% ipython --no-banner

In [1]: import numpy as np

In [2]: np.set_printoptions(precision=2, suppress=True, linewidth=140, floatmode="fixed")

In [3]: A = np.loadtxt("data.csv", delimiter=",")

In [4]: A
Out[4]: 
array([[ 1.00,  0.00,  0.00,  0.00,  0.00,  0.00,  0.00],
       [-1.00,  1.00,  0.00,  0.00,  0.00,  0.00,  0.00],
       [-2.00,  2.00,  1.00,  0.00,  0.00,  0.00,  0.00],
       [ 0.00, -1.00, -3.00,  1.00,  0.00,  0.00,  0.00],
       [ 0.00, -1.00,  1.00,  2.00,  1.00,  0.00,  0.00],
       [ 3.00, -1.00,  1.00, -3.00,  0.00,  1.00,  0.00],
       [ 2.00,  1.00,  2.00, -3.00,  0.00, -3.00,  1.00]])

In [5]: B = np.array([[-1, 0], [-5, -4], [4, 2], [2, -1], [2, 5], [1, 3], [1, 2]])

In [6]: np.linalg.matrix_rank(np.vstack([A, B.T]))
Out[6]: np.int64(7)

In [7]: np.einsum("ij->j", A)
Out[7]: array([ 3.00,  1.00,  2.00, -3.00,  1.00, -2.00,  1.00])

In [8]: np.einsum("ij,ij->i", A, A)
Out[8]: array([ 1.00,  2.00,  9.00, 11.00,  7.00, 21.00, 28.00])

In [9]: np.linalg.matrix_rank(A @ B)
Out[9]: np.int64(2)

In [10]: np.einsum("ik,kj->ji", A, B)
Out[10]: 
array([[-1.00, -4.00, -4.00, -5.00, 15.00,  1.00, -7.00],
       [ 0.00, -4.00, -6.00, -3.00,  9.00, 12.00, -4.00]])

In [11]: round(np.linalg.norm(A, 2) / np.linalg.norm(A), 2)
Out[11]: np.float64(0.74)

In [12]: np.linalg.matrix_rank(A, rtol=0.1)
Out[12]: np.int64(4)

In [13]: np.argsort(-np.linalg.norm(A, axis=0).round(6), kind="stable")[:3]
Out[13]: array([3, 0, 2])

In [14]: [round(float(x), 2) for x in np.linalg.svd(A, compute_uv=False)[:3]]
Out[14]: [6.6, 4.48, 2.82]

In [15]: np.round(np.abs(np.linalg.svd(A)[2][-1]), 2) + 0
Out[15]: array([0.00, 0.01, 0.03, 0.10, 0.24, 0.24, 0.94])

In [16]: E = np.loadtxt("w.csv", delimiter=",")

In [17]: E
Out[17]: 
array([[0.00, 0.00, 0.00],
       [0.00, 0.00, 1.00],
       [0.00, 1.00, 0.00]])

In [18]: # symmetric

In [19]: rng = np.random.default_rng(654)

In [20]: B = E + rng.integers(-2, 3, (3, 2)) @ rng.integers(-2, 3, (2, 3))

In [21]: B
Out[21]: 
array([[ 1.00,  0.00,  2.00],
       [-2.00,  0.00, -3.00],
       [-1.00, -1.00,  2.00]])

In [22]: np.abs(B - E).sum(axis=1)
Out[22]: array([3.00, 6.00, 5.00])

In [23]: np.argwhere(np.triu(E))
Out[23]: array([[1, 2]])

In [24]: low = np.diag(E.sum(axis=1)) - E

In [25]: np.linalg.eigvalsh(low)
Out[25]: array([0.00, 0.00, 2.00])

In [26]: low
Out[26]: 
array([[ 0.00,  0.00,  0.00],
       [ 0.00,  1.00, -1.00],
       [ 0.00, -1.00,  1.00]])

In [27]: round(np.linalg.det(low[1:, 1:]))
Out[27]: 0

In [28]: w, V = np.linalg.eigh(E)

In [29]: x0 = np.array([1, 1, 2])

In [30]: V * np.maximum(w, 0) @ V.T
Out[30]: 
array([[0.00, 0.00, 0.00],
       [0.00, 0.50, 0.50],
       [0.00, 0.50, 0.50]])

In [31]: (np.sign(V[:, -1].round(6)) == np.sign(V[0, -1].round(6))).astype(int)
Out[31]: array([1, 0, 0])

In [32]: np.abs(E).sum(axis=1).max(), np.abs(w).max()
Out[32]: (np.float64(1.0), np.float64(1.0))

In [33]: np.round(V * np.abs(w) @ V.T, 2) + 0
Out[33]: 
array([[0.00, 0.00, 0.00],
       [0.00, 1.00, 0.00],
       [0.00, 0.00, 1.00]])

In [34]: mat = np.load("a.npy")

In [35]: mat
Out[35]: 
array([[ 4,  4,  4],
       [ 4,  8,  8],
       [ 4,  8, 12]])

In [36]: # symmetric

In [37]: np.poly(mat)
Out[37]: array([  1.00, -24.00,  80.00, -64.00])

In [38]: np.einsum("ij,ji->", mat, mat)
Out[38]: np.int64(416)

In [39]: round(float(np.linalg.det(2 * mat)), 2), np.round(np.linalg.det(mat), 2)
Out[39]: (512.0, np.float64(64.0))

In [40]: round(np.linalg.det(mat[::-1]), 2)
Out[40]: np.float64(-64.0)

In [41]: z = rng.permutation(3)

In [42]: z
Out[42]: array([2, 1, 0])

In [43]: B = mat[z][:, z]

In [44]: np.round(np.linalg.det(B), 2), round(float(np.linalg.det(mat[z])), 2)
Out[44]: (np.float64(64.0), -64.0)

In [45]: np.sort(np.abs(np.linalg.eigvals(B)))
Out[45]: array([ 1.23,  2.57, 20.20])

In [46]: B
Out[46]: 
array([[12,  8,  4],
       [ 8,  8,  4],
       [ 4,  4,  4]])

In [47]: O, Rm = np.linalg.qr(mat)

In [48]: np.round(O.T @ O, 2) + 0
Out[48]: 
array([[1.00, 0.00, 0.00],
       [0.00, 1.00, 0.00],
       [0.00, 0.00, 1.00]])

In [49]: np.abs(np.diag(Rm))
Out[49]: array([6.93, 3.27, 2.83])

In [50]: Rm
Out[50]: 
array([[ -6.93, -11.55, -13.86],
       [  0.00,  -3.27,  -4.90],
       [  0.00,   0.00,   2.83]])

In [51]: O.round(2) + 0
Out[51]: 
array([[-0.58,  0.82,  0.00],
       [-0.58, -0.41, -0.71],
       [-0.58, -0.41,  0.71]])

In [52]: np.allclose(Rm.T @ Rm, mat.T @ mat)
Out[52]: True

In [53]: round(float(abs(Rm[0, 0])), 2), round(float(np.linalg.norm(mat[:, 0])), 2)
Out[53]: (6.93, 6.93)

In [54]: x0 = np.array([0, 2, 0])

In [55]: Rm * x0
Out[55]: 
array([[ -0.00, -23.09,  -0.00],
       [  0.00,  -6.53,  -0.00],
       [  0.00,   0.00,   0.00]])

In [56]: np.einsum("ij,j->i", Rm, x0)
Out[56]: array([-23.09,  -6.53,   0.00])

In [57]: u = np.array([1, 6, -7, -4, 1, 5])

In [58]: g = np.array([4, -8, -9, -2, 3])

In [59]: feats = np.outer(u, g)

In [60]: feats
Out[60]: 
array([[  4,  -8,  -9,  -2,   3],
       [ 24, -48, -54, -12,  18],
       [-28,  56,  63,  14, -21],
       [-16,  32,  36,   8, -12],
       [  4,  -8,  -9,  -2,   3],
       [ 20, -40, -45, -10,  15]])

In [61]: round(np.linalg.norm(feats, 2) / np.linalg.norm(feats), 2)
Out[61]: np.float64(1.0)

In [62]: [round(float(x), 2) for x in np.linalg.svd(feats, compute_uv=False)[:3]]
Out[62]: [149.24, 0.0, 0.0]

In [63]: np.linalg.matrix_rank(feats, rtol=0.1)
Out[63]: np.int64(1)

In [64]: x0 = np.array([5, -8, 4, -6, 0])

In [65]: h = np.maximum(feats @ x0, 0)

In [66]: feats * (h > 1e-9)[:, None]
Out[66]: 
array([[  4,  -8,  -9,  -2,   3],
       [ 24, -48, -54, -12,  18],
       [  0,   0,   0,   0,   0],
       [  0,   0,   0,   0,   0],
       [  4,  -8,  -9,  -2,   3],
       [ 20, -40, -45, -10,  15]])

In [67]: np.tanh(feats @ x0)
Out[67]: array([ 1.00,  1.00, -1.00, -1.00,  1.00,  1.00])

In [68]: np.maximum(feats @ (3 * x0), 0)
Out[68]: array([ 180, 1080,    0,    0,  180,  900])

In [69]: B = feats / np.sqrt((feats ** 2).mean(axis=1, keepdims=True))

In [70]: B[0]
Out[70]: array([ 0.68, -1.36, -1.53, -0.34,  0.51])

In [71]: np.linalg.matrix_rank(B) == np.linalg.matrix_rank(feats)
Out[71]: np.True_

In [72]: np.round(np.linalg.norm(feats[2], 1), 2), round(float(np.linalg.norm(feats[2], np.inf)), 2)
Out[72]: (np.float64(182.0), 63.0)

In [73]: np.linalg.norm(feats, axis=1).argmax()
Out[73]: np.int64(2)

In [74]: round(float(np.linalg.norm(feats) ** 2 / np.linalg.norm(feats, 2) ** 2), 2)
Out[74]: 1.0

In [75]: rank = np.linalg.matrix_rank(feats)

In [76]: rank
Out[76]: np.int64(1)

In [77]: null = np.linalg.svd(feats)[2][rank:].T

In [78]: null.shape
Out[78]: (5, 4)

In [79]: [int(np.linalg.matrix_rank(feats[:, :j + 1])) for j in range(5)]
Out[79]: [1, 1, 1, 1, 1]

In [80]: np.round(feats @ null, 2) + 0
Out[80]: 
array([[0.00, 0.00, 0.00, 0.00],
       [0.00, 0.00, 0.00, 0.00],
       [0.00, 0.00, 0.00, 0.00],
       [0.00, 0.00, 0.00, 0.00],
       [0.00, 0.00, 0.00, 0.00],
       [0.00, 0.00, 0.00, 0.00]])

In [81]: [int(np.linalg.matrix_rank(np.delete(feats, i, axis=0))) for i in range(6)]
Out[81]: [1, 1, 1, 1, 1, 1]

In [82]: arr = np.loadtxt("mat.csv", delimiter=",")

In [83]: arr
Out[83]: 
array([[ 0.00,  1.00, -3.00],
       [ 0.00,  0.00,  9.00],
       [ 0.00,  0.00,  0.00]])

In [84]: # triangular, det is the product of the diagonal

In [85]: x0 = np.array([2, -1, -3])

In [86]: y = mat @ x0

In [87]: beta, lr = np.zeros(3), 1 / np.linalg.norm(mat, 2) ** 2

In [88]: for i in range(5):
    ...:     beta -= lr * mat.T @ (mat @ beta - y)
    ...:     if i % 1 == 0: print(i, round(np.linalg.norm(mat @ beta - y), 2))
    ...: 
0 7.48
1 7.36
2 7.24
3 7.12
4 7.01

In [89]: beta
Out[89]: array([-0.52, -1.21, -1.71])

In [90]: left, s, Vt = np.linalg.svd(arr)

In [91]: V = Vt[:(s > 1e-8).sum()]

In [92]: x0 = arr[1] + 3 * arr[2] + rng.integers(2) * np.eye(3)[0]

In [93]: x0
Out[93]: array([0.00, 0.00, 9.00])

In [94]: np.linalg.matrix_rank(np.vstack([arr, x0]))
Out[94]: np.int64(2)

In [95]: np.allclose(V.T @ V @ x0, x0)
Out[95]: True

In [96]: rank = np.linalg.matrix_rank(arr)

In [97]: rank
Out[97]: np.int64(2)

In [98]: null = np.linalg.svd(arr)[2][rank:].T

In [99]: null[:, 0] / null[np.abs(null[:, 0]).round(6).argmax(), 0]
Out[99]: array([ 1.00, -0.00, -0.00])

In [100]: [int(np.linalg.matrix_rank(np.delete(arr, i, axis=0))) for i in range(3)]
Out[100]: [1, 1, 2]

In [101]: np.linalg.matrix_rank(arr.T @ arr), np.linalg.matrix_rank(arr @ arr.T)
Out[101]: (np.int64(2), np.int64(2))

In [102]: null @ null.T
Out[102]: 
array([[1.00, 0.00, 0.00],
       [0.00, 0.00, 0.00],
       [0.00, 0.00, 0.00]])

In [103]: np.allclose(arr @ null, 0)
Out[103]: True

In [104]: np.einsum("ij,ji->", arr, arr)
Out[104]: np.float64(0.0)

In [105]: np.poly(arr)
Out[105]: array([1.00, 0.00, 0.00, 0.00])

In [106]: np.linalg.eigvals(arr)
Out[106]: array([0.00, 0.00, 0.00])

In [107]: M = np.load("run16.npy")

In [108]: M
Out[108]: 
array([[ 2,  5,  4, -3],
       [ 0,  5,  4,  5],
       [ 0,  0, -2, -3],
       [ 0,  0,  0,  4]])

In [109]: M.shape
Out[109]: (4, 4)

In [110]: M.sum(axis=0)
Out[110]: array([ 2, 10,  6,  3])

In [111]: np.linalg.svd(M, compute_uv=False)
Out[111]: array([9.64, 7.30, 1.46, 0.78])

In [112]: np.abs(M).max()
Out[112]: np.int64(5)

In [113]: np.unravel_index(np.abs(M).argmax(), M.shape)
Out[113]: (np.int64(0), np.int64(1))

In [114]: np.linalg.rank(M)
Traceback (most recent call last):
  Cell In[114], line 1
    np.linalg.rank(M)
AttributeError: module 'numpy.linalg' has no attribute 'rank'


In [115]: round(np.linalg.norm(M), 2)
Out[115]: np.float64(12.21)

In [116]: M.sum(axis=1)
Out[116]: array([ 8, 14, -5,  4])

In [117]: np.zeros(4, 4)
Traceback (most recent call last):
  Cell In[117], line 1
    np.zeros(4, 4)
TypeError: Cannot interpret '4' as a data type
